$ python -q
>>> import numpy as np
>>> np.set_printoptions(precision=1, suppress=True, linewidth=200, legacy="1.25")
>>> M = np.load("sample17.npy")
>>> M
array([[-2,  0,  0,  0],
       [ 0, -2,  0,  0],
       [ 0,  0,  0,  3],
       [ 0,  0, -1,  0]])
>>> round(float(np.linalg.det(M[::-1])), 1)
12.0
>>> np.poly(M)
array([ 1.,  4.,  7., 12., 12.])
>>> print(round(np.linalg.eigvals(M).sum().real, 1))
-4.0
>>> print(np.round(np.linalg.det(M.T), 1))
12.0
>>> np.linalg.eigvals(M)
array([ 0.+1.7j,  0.-1.7j, -2.+0.j , -2.+0.j ])
>>> round(float(np.linalg.det(2 * M)), 1), round(np.linalg.det(M), 1)
(192.0, 12.0)
>>> np.flatnonzero(np.linalg.matrix_power((M != 0) + (M.T != 0) + np.eye(4), 4)[3])
array([2, 3])
>>> M @ M
array([[ 4,  0,  0,  0],
       [ 0,  4,  0,  0],
       [ 0,  0, -3,  0],
       [ 0,  0,  0, -3]])
>>> print(round(float(np.linalg.det(M)), 1))
12.0
>>> print(np.sort(np.linalg.eigvals(M).real))
[-2. -2.  0.  0.]
>>> proj = np.triu(np.array([[-3, 2, -1, 1], [3, 0, 3, -3], [1, 2, 1, 2], [2, 3, 0, 2]]), 1) + np.eye(4)
>>> A2 = proj @ M @ np.linalg.inv(proj)
>>> proj @ M - M @ proj
array([[ 0.,  0., -3., -1.],
       [ 0.,  0.,  9.,  3.],
       [ 0.,  0., -2.,  0.],
       [ 0.,  0.,  0.,  2.]])
>>> A2
array([[ -2.,   0.,  -3.,   5.],
       [  0.,  -2.,   9., -15.],
       [  0.,   0.,  -2.,   7.],
       [  0.,   0.,  -1.,   2.]])
>>> np.poly(A2)
array([ 1.,  4.,  7., 12., 12.])
>>> np.linalg.matrix_rank(A2)
4
>>> print(np.einsum("ii->", A2))
-4.0
>>> T = np.stack([M, 2 * M, M[::-1]])
>>> T.sum(axis=0)
array([[-6,  0, -1,  0],
       [ 0, -6,  0,  3],
       [ 0, -2,  0,  9],
       [-2,  0, -3,  0]])
>>> print(np.einsum("bij,cij->bc", T, T))
[[18 36  0]
 [36 72  0]
 [ 0  0 18]]
>>> np.linalg.matrix_rank(T.reshape(3, -1))
2
>>> (T @ M.T).shape
(3, 4, 4)
>>> arr = np.loadtxt("mat.csv", delimiter=",")
>>> arr
array([[31.8, 30.8, 19.7,  9.8, 11.5],
       [32.4, 32.1, 19.8, 10.1, 10.8],
       [29.7, 30.6, 20.5,  9.2, 11.5],
       [32.1, 30.2, 19.9, 10.7,  9.8],
       [29.7, 29.7, 18.7, 10.5, 11.1],
       [31.1, 30.2, 20.6, 12.2, 10.2],
       [29.5, 27.9, 20.1, 11.5,  8.9],
       [30.6, 30.3, 20.8, 10.2, 10.7],
       [28.4, 30. , 20.7,  9.3, 11.6],
       [27.2, 29.7, 21.3, 11. ,  8.9],
       [29.4, 29.7, 20.5, 10.8, 10.5],
       [29. , 27.7, 21.2, 11.2,  9. ],
       [28.3, 30.3, 20.5,  9.4,  9.1]])
>>> lab = arr[:, 1] > np.median(arr[:, 1])
>>> r0 = arr[lab].mean(axis=0) - arr[~lab].mean(axis=0)
>>> lab.astype(int)
array([1, 1, 1, 0, 0, 0, 0, 1, 0, 0, 0, 0, 1])
>>> r0
array([ 1. ,  1.4, -0.1, -1.2,  0.7])
>>> ((arr - arr.mean(axis=0)) @ r0 > 0).astype(int)
array([1, 1, 1, 1, 1, 0, 0, 1, 1, 0, 0, 0, 0])
>>> np.argsort(-np.abs(r0).round(6), kind="stable")
array([1, 3, 0, 4, 2])
>>> Uu, s, vt = np.linalg.svd(arr)
>>> print(np.argmax(s[:-1] / (s[1:] + 1e-6)) + 1)
1
>>> s
array([177.5,   5. ,   4.2,   2.2,   1.7])
>>> A2 = Uu[:, :1] @ np.diag(s[:1]) @ vt[:1]
>>> round(np.abs(arr - A2).max(), 1)
1.8
>>> print(np.round(np.linalg.norm(arr - A2, 2), 1), np.round(s[1], 1))
5.0 5.0
>>> print(np.linalg.matrix_rank(A2))
1
>>> rng = np.random.default_rng(51483)
>>> lab = rng.permutation(5)
>>> A2 = arr[:, lab] * rng.choice([-1, 1], 5)
>>> A2
array([[  9.8,  31.8, -11.5,  19.7, -30.8],
       [ 10.1,  32.4, -10.8,  19.8, -32.1],
       [  9.2,  29.7, -11.5,  20.5, -30.6],
       [ 10.7,  32.1,  -9.8,  19.9, -30.2],
       [ 10.5,  29.7, -11.1,  18.7, -29.7],
       [ 12.2,  31.1, -10.2,  20.6, -30.2],
       [ 11.5,  29.5,  -8.9,  20.1, -27.9],
       [ 10.2,  30.6, -10.7,  20.8, -30.3],
       [  9.3,  28.4, -11.6,  20.7, -30. ],
       [ 11. ,  27.2,  -8.9,  21.3, -29.7],
       [ 10.8,  29.4, -10.5,  20.5, -29.7],
       [ 11.2,  29. ,  -9. ,  21.2, -27.7],
       [  9.4,  28.3,  -9.1,  20.5, -30.3]])
>>> Uu, _, vt = np.linalg.svd(arr.T @ A2)
>>> np.round(Uu @ vt, 1) + 0
array([[ 0.,  1.,  0.,  0.,  0.],
       [ 0.,  0.,  0.,  0., -1.],
       [ 0.,  0.,  0.,  1.,  0.],
       [ 1.,  0.,  0.,  0.,  0.],
       [ 0.,  0., -1.,  0.,  0.]])
>>> np.round(np.linalg.lstsq(arr, A2)[0], 1) + 0
array([[ 0.,  1.,  0.,  0.,  0.],
       [ 0.,  0.,  0.,  0., -1.],
       [ 0.,  0.,  0.,  1.,  0.],
       [ 1.,  0.,  0.,  0.,  0.],
       [ 0.,  0., -1.,  0.,  0.]])
>>> np.abs(np.linalg.svd(A2)[2][-1])
array([0.6, 0.4, 0.1, 0.5, 0.4])
>>> np.argsort(-np.linalg.norm(A2, axis=0).round(6), kind="stable")[:3]
array([1, 4, 3])
>>> print(np.linalg.cond(A2) > 100)
True
>>> A2 = np.c_[arr[:, :4] @ np.array([[-1, 2, 0, 2], [2, -2, 0, -2], [1, 0, 2, -1], [2, 1, 2, 0]]), np.array([0, 1, 2, 0, 2, 1, 3, 1, 0, 2, 3, 3, 0])]
>>> print(A2)
[[ 69.1  11.8  59.  -17.7   0. ]
 [ 71.8  10.7  59.8 -19.2   1. ]
 [ 70.4   7.4  59.4 -22.3   2. ]
 [ 69.6  14.5  61.2 -16.1   0. ]
 [ 69.4  10.5  58.4 -18.7   2. ]
 [ 74.3  14.   65.6 -18.8   1. ]
 [ 69.4  14.7  63.2 -16.9   3. ]
 [ 71.2  10.8  62.  -20.2   1. ]
 [ 70.9   6.1  60.  -23.9   0. ]
 [ 75.5   6.   64.6 -26.3   2. ]
 [ 72.1  10.2  62.6 -21.1   3. ]
 [ 70.   13.8  64.8 -18.6   3. ]
 [ 71.6   5.4  59.8 -24.5   0. ]]
>>> np.linalg.matrix_rank(A2)
4
>>> W2 = np.array([[0, 0, 2, 2], [1, 0, 2, 2]])
>>> W0 = np.repeat(W2, 26 // 2, axis=0)
>>> W0 = W0 + 0.3 * rng.normal(size=W0.shape)
>>> W0.round(1) + 0
array([[-0.2, -0.5,  1.9,  2.2],
       [ 0.1, -0.6,  1.8,  1.6],
       [-0.5,  0.1,  2.2,  2.2],
       [-0.4, -0.2,  1.8,  2. ],
       [ 0.3,  0.2,  2.5,  2.1],
       [-0.2, -0.3,  1.9,  1.8],
       [-0.2, -0.1,  2.1,  1.9],
       [-0.3,  0.3,  1.9,  2. ],
       [-0.1, -0.3,  2.3,  1.5],
       [-0.1,  0.2,  1.6,  2.3],
       [ 0.5, -0.1,  2.2,  1.3],
       [ 0.2, -0.3,  2.2,  2.1],
       [-0.2,  0. ,  2. ,  1.8],
       [ 1.1,  0.2,  1.8,  2.5],
       [ 1.1,  0. ,  2.1,  1.9],
       [ 1.1,  0.1,  1.6,  1.8],
       [ 1. , -0.1,  2.2,  2.2],
       [ 1.1, -0.5,  2.2,  2.3],
       [ 1.1,  0.1,  2.7,  2.3],
       [ 0.9,  0. ,  1.9,  1.7],
       [ 0.9,  0.3,  1.9,  1.8],
       [ 1. , -0.2,  2.1,  1.7],
       [ 0.4,  0.3,  1.8,  2. ],
       [ 0.9,  0.5,  2. ,  2.2],
       [ 0.9,  0.3,  2.3,  2.2],
       [ 1.1, -0.2,  1.9,  1.9]])
>>> vec = np.array([2, 2, 0, 1])
>>> target = W0 @ vec
>>> np.round(np.linalg.solve(W0.T @ W0, W0.T @ target), 1) + 0
array([2., 2., 0., 1.])
>>> np.round(np.linalg.lstsq(W0, target)[0], 1) + 0
array([2., 2., 0., 1.])
>>> np.round(np.linalg.pinv(W0) @ W0, 1) + 0
array([[1., 0., 0., 0.],
       [0., 1., 0., 0.],
       [0., 0., 1., 0.],
       [0., 0., 0., 1.]])
>>> target = target + 0.1 * rng.normal(size=26)
>>> print(target)
[0.8 0.7 1.3 0.7 3.4 0.9 1.3 2.1 0.7 2.6 2.2 2.  1.3 5.1 3.9 4.  4.1 3.4 4.7 3.4 4.2 3.4 3.2 4.9 4.7 3.5]
>>> beta, *_ = np.linalg.lstsq(W0, target)
>>> round(np.linalg.norm(target - W0 @ beta), 1)
0.5
>>> np.round(W0.T @ (target - W0 @ beta), 1) + 0
array([0., 0., 0., 0.])
>>> vec = np.array([1, -3, 3, 0])
>>> target = W0 @ vec
>>> beta, lr = np.zeros(4), 1 / np.linalg.norm(W0, 2) ** 2
>>> for i in range(60):
...     beta -= lr * W0.T @ (W0 @ beta - target)
...     if i % 10 == 0: print(i, round(np.linalg.norm(W0 @ beta - target), 1))
... 
0 5.5
10 5.0
20 4.5
30 4.0
40 3.6
50 3.2
>>> np.round(np.linalg.cond(W0), 1)
13.0
>>> beta
array([ 0.8, -1.4,  2.2,  0.9])
>>> Ac = W0 - W0.mean(axis=0)
>>> Uu, s, vt = np.linalg.svd(Ac, full_matrices=False)
>>> print(np.abs(Uu[:, 0]).argmax())
3
>>> print(vt[0] * np.sign(vt[0, np.abs(vt[0]).argmax()]))
[1.  0.1 0.1 0.1]
>>> print(s)
[2.9 1.5 1.4 1.1]
>>> s ** 2 / (s ** 2).sum()
array([0.6, 0.2, 0.1, 0.1])
>>> print(np.abs(vt[-1]))
[0.1 0.5 0.5 0.7]
>>> np.linalg.matrix_rank(Ac)
4
>>> Ac = (W0 - W0.mean(axis=0)) / W0.std(axis=0)
>>> Ac.std(axis=0)
array([1., 1., 1., 1.])
>>> beta = np.linalg.lstsq(np.delete(Ac, 0, axis=1), Ac[:, 0])[0]
>>> np.round(1 - np.var(Ac[:, 0] - np.delete(Ac, 0, axis=1) @ beta), 1)
0.1
>>> beta.round(1) + 0
array([0.2, 0.1, 0. ])
>>> proj = W0 @ np.linalg.solve(W0.T @ W0, W0.T)
>>> np.allclose(proj @ proj, proj)
True
>>> np.round(np.trace(proj), 1)
4.0
>>> np.round(np.linalg.eigvalsh(proj), 1) + 0
array([0., 0., 0., 0., 0., 0., 0., 0., 0., 0., 0., 0., 0., 0., 0., 0., 0., 0., 0., 0., 0., 0., 1., 1., 1., 1.])
>>> proj @ W0[:, 3]
array([2.2, 1.6, 2.2, 2. , 2.1, 1.8, 1.9, 2. , 1.5, 2.3, 1.3, 2.1, 1.8, 2.5, 1.9, 1.8, 2.2, 2.3, 2.3, 1.7, 1.8, 1.7, 2. , 2.2, 2.2, 1.9])
